$ ipython --no-banner

In [1]: import numpy as np

In [2]: from numpy import linalg as LA

In [3]: np.set_printoptions(precision=1, suppress=True, linewidth=140)

In [4]: E = np.loadtxt("data.csv", delimiter=",")

In [5]: E
Out[5]: 
array([[ 1. ,  0.1,  1. ],
       [ 0.9,  0. ,  1. ],
       [-0.7,  0. , -0.9],
       [ 0.8,  0. ,  0.9],
       [ 0.9,  0. ,  1. ],
       [ 0.6, -0.1,  0.6],
       [ 0.8,  0. ,  0.9],
       [-1. , -0.2, -1. ],
       [-0.3,  0. , -0.3],
       [ 0.9,  0. ,  1. ],
       [ 0.1,  0.1,  0.4],
       [-0.9,  0. , -1. ],
       [-0.9,  0. , -1. ],
       [ 0.9,  0. ,  1. ],
       [ 0.3,  0. ,  0.4],
       [ 1. ,  0. ,  1. ],
       [ 0.9,  0.2,  1. ],
       [ 0.7,  0. ,  0.9]])

In [6]: x0 = np.array([0, 0, 1])

In [7]: rhs = E @ x0

In [8]: np.round(LA.lstsq(E, rhs)[0], 1) + 0
Out[8]: array([0., 0., 1.])

In [9]: np.round(LA.pinv(E) @ E, 1) + 0
Out[9]: 
array([[1., 0., 0.],
       [0., 1., 0.],
       [0., 0., 1.]])

In [10]: np.round(LA.solve(E.T @ E, E.T @ rhs), 1) + 0
Out[10]: array([0., 0., 1.])

In [11]: rng = np.random.default_rng(343109)

In [12]: rhs = rhs + 0.3 * rng.normal(size=18)

In [13]: rhs
Out[13]: array([ 0.6,  1.4, -1.1,  1.1,  0.7,  0.1,  1.4, -0.9, -0.4,  0.8,  0.2, -1.2, -1.3,  1. ,  0.2,  0.8,  0.9,  0.8])

In [14]: coef, *_ = LA.lstsq(E, rhs)

In [15]: coef
Out[15]: array([-0.4, -0.6,  1.4])

In [16]: round(float(LA.norm(rhs - E @ coef)), 1)
Out[16]: 1.1

In [17]: coef.round()
Out[17]: array([-0., -1.,  1.])

In [18]: np.round(E.T @ (rhs - E @ coef), 1) + 0
Out[18]: array([0., 0., 0.])

In [19]: dist = LA.norm(E[:, None] - E[None], axis=-1)

In [20]: LA.matrix_rank(dist ** 2)
Out[20]: np.int64(5)

In [21]: dist.mean(axis=1).argmax()
Out[21]: np.int64(7)

In [22]: lab = E[:, 1] > np.median(E[:, 1])

In [23]: f = E[lab].mean(axis=0) - E[~lab].mean(axis=0)

In [24]: np.argsort(-np.abs(f).round(6), kind="stable")
Out[24]: array([2, 0, 1])

In [25]: lab.astype(int)
Out[25]: array([1, 0, 0, 0, 0, 0, 0, 0, 0, 0, 1, 0, 0, 0, 0, 0, 1, 0])

In [26]: f
Out[26]: array([0.4, 0.2, 0.5])

In [27]: Xs = E - E.mean(axis=0)

In [28]: V = LA.svd(Xs)[2][:1]

In [29]: B = Xs - Xs @ V.T @ V

In [30]: np.round(np.diag(V.T @ V), 1) + 0
Out[30]: array([0.5, 0. , 0.5])

In [31]: np.round(LA.norm(B) / LA.norm(Xs), 1)
Out[31]: np.float64(0.1)

In [32]: (Xs @ V.T).std(axis=0)
Out[32]: array([1.1])

In [33]: LA.norm(B, axis=1).round(6).argmax()
Out[33]: np.int64(10)

In [34]: np.cov(Xs @ V.T, rowvar=False)
Out[34]: array(1.2)

In [35]: np.round(B.std(axis=0), 1) + 0
Out[35]: array([0. , 0.1, 0. ])

In [36]: cent = E[[9, 5]].astype(float)

In [37]: for _ in range(6):
    ...:     lab = LA.norm(E[:, None] - cent, axis=-1).argmin(axis=1)
    ...:     cent = np.array([E[lab == j].mean(axis=0) for j in range(2)])
    ...: 

In [38]: lab
Out[38]: array([0, 0, 1, 0, 0, 0, 0, 1, 1, 0, 0, 1, 1, 0, 0, 0, 0, 0])

In [39]: np.bincount(lab)
Out[39]: array([13,  5])

In [40]: cent[1] - cent[0]
Out[40]: array([-1.5, -0.1, -1.7])

In [41]: np.abs(cent[1] - cent[0]).argmax()
Out[41]: np.int64(2)
